$ ipython --no-banner

In [1]: import numpy as np

In [2]: np.set_printoptions(precision=1, suppress=True, linewidth=100, floatmode="fixed")

In [3]: J = np.load("a.npy")

In [4]: J.round(1) + 0
Out[4]: 
array([[  0.2,   9.6,  13.6,   2.9,   0.0,  23.4,  -2.7, -12.5,  25.3,   9.0],
       [  0.3,   8.3,  12.3,   3.4,   0.0,  20.9,  -2.1, -11.7,  22.7,   8.4],
       [  0.3,   7.6,  11.6,   3.6,   0.0,  19.5,  -1.7, -11.2,  21.3,   8.1],
       [  0.3,   7.0,  10.9,   3.8,   0.0,  18.3,  -1.4, -10.8,  20.0,   7.8],
       [  0.3,   6.8,  10.7,   3.8,   0.0,  17.9,  -1.3, -10.7,  19.6,   7.7],
       [  0.4,   4.8,   8.6,   4.3,   0.0,  13.8,  -0.4,  -9.1,  15.4,   6.6],
       [  0.4,   3.7,   7.4,   4.5,   0.0,  11.4,   0.0,  -8.2,  12.9,   5.9],
       [  0.3,   2.7,   6.4,   4.6,   0.0,   9.4,   0.4,  -7.3,  10.8,   5.3],
       [  0.2,   0.8,   4.2,   4.4,   0.0,   5.2,   0.9,  -5.3,   6.3,   3.9],
       [ -0.2,  -0.7,   1.7,   3.0,   0.0,   0.8,   0.8,  -2.4,   1.6,   1.8],
       [ -0.3,  -0.8,   1.4,   2.6,   0.0,   0.3,   0.7,  -1.8,   0.9,   1.4],
       [ -0.4,  -0.8,   1.1,   2.2,   0.0,   0.0,   0.6,  -1.4,   0.5,   1.1],
       [ -0.4,  -0.8,   1.0,   2.0,   0.0,  -0.1,   0.5,  -1.3,   0.4,   1.0],
       [ -0.4,  -0.7,   0.8,   1.7,   0.0,  -0.3,   0.4,  -1.0,   0.2,   0.8],
       [ -0.4,  -0.7,   0.8,   1.6,   0.0,  -0.3,   0.4,  -0.9,   0.1,   0.7],
       [ -0.4,  -0.6,   0.6,   1.2,   0.0,  -0.3,   0.2,  -0.6,   0.0,   0.5],
       [ -0.1,  -0.2,   0.1,   0.2,   0.0,  -0.1,   0.0,  -0.1,  -0.1,   0.1],
       [  0.3,   0.2,  -0.2,  -0.3,   0.0,   0.3,   0.0,   0.1,   0.1,  -0.1],
       [  0.5,   0.4,  -0.4,  -0.4,   0.0,   0.4,   0.1,   0.1,   0.2,  -0.1],
       [  0.7,   0.5,  -0.6,  -0.5,   0.0,   0.6,   0.2,   0.1,   0.3,  -0.1],
       [  0.9,   0.6,  -0.8,  -0.6,   0.0,   0.7,   0.3,   0.0,   0.4,  -0.1],
       [  1.0,   0.6,  -0.8,  -0.6,   0.0,   0.8,   0.4,   0.0,   0.4,  -0.1],
       [  1.0,   0.6,  -0.8,  -0.6,   0.0,   0.8,   0.4,   0.0,   0.4,  -0.1],
       [  2.5,   0.8,  -2.0,  -0.3,   0.0,   1.3,   1.5,  -0.5,   0.7,   0.1],
       [  2.9,   0.7,  -2.3,  -0.1,   0.0,   1.3,   1.9,  -0.7,   0.7,   0.2],
       [  5.3,   0.2,  -4.4,   1.5,   0.0,   1.2,   4.3,  -1.7,   0.2,   0.8],
       [  7.1,  -0.4,  -6.0,   2.9,   0.0,   0.7,   6.2,  -2.5,  -0.4,   1.3],
       [  8.4,  -1.0,  -7.3,   4.2,   0.0,   0.1,   7.8,  -3.1,  -1.1,   1.7],
       [ 11.6,  -2.8, -10.4,   7.3,   0.0,  -1.6,  11.6,  -4.6,  -3.0,   2.6],
       [ 16.2,  -5.9, -15.3,  12.5,   0.0,  -5.0,  17.5,  -6.6,  -6.6,   3.9],
       [ 18.3,  -7.4, -17.5,  14.9,   0.0,  -6.6,  20.2,  -7.5,  -8.4,   4.4],
       [ 18.4,  -7.5, -17.6,  15.0,   0.0,  -6.7,  20.3,  -7.6,  -8.5,   4.5],
       [ 18.9,  -7.8, -18.2,  15.6,   0.0,  -7.2,  21.0,  -7.8,  -8.9,   4.6],
       [ 22.3, -10.6, -22.1,  19.9,   0.0, -10.4,  25.7,  -9.3, -12.3,   5.6]])

In [5]: np.linalg.inv(J)
LinAlgError: Last 2 dimensions of the array must be square


In [6]: round(float(np.trace(np.linalg.pinv(J) @ J)), 1)
Out[6]: 3.0
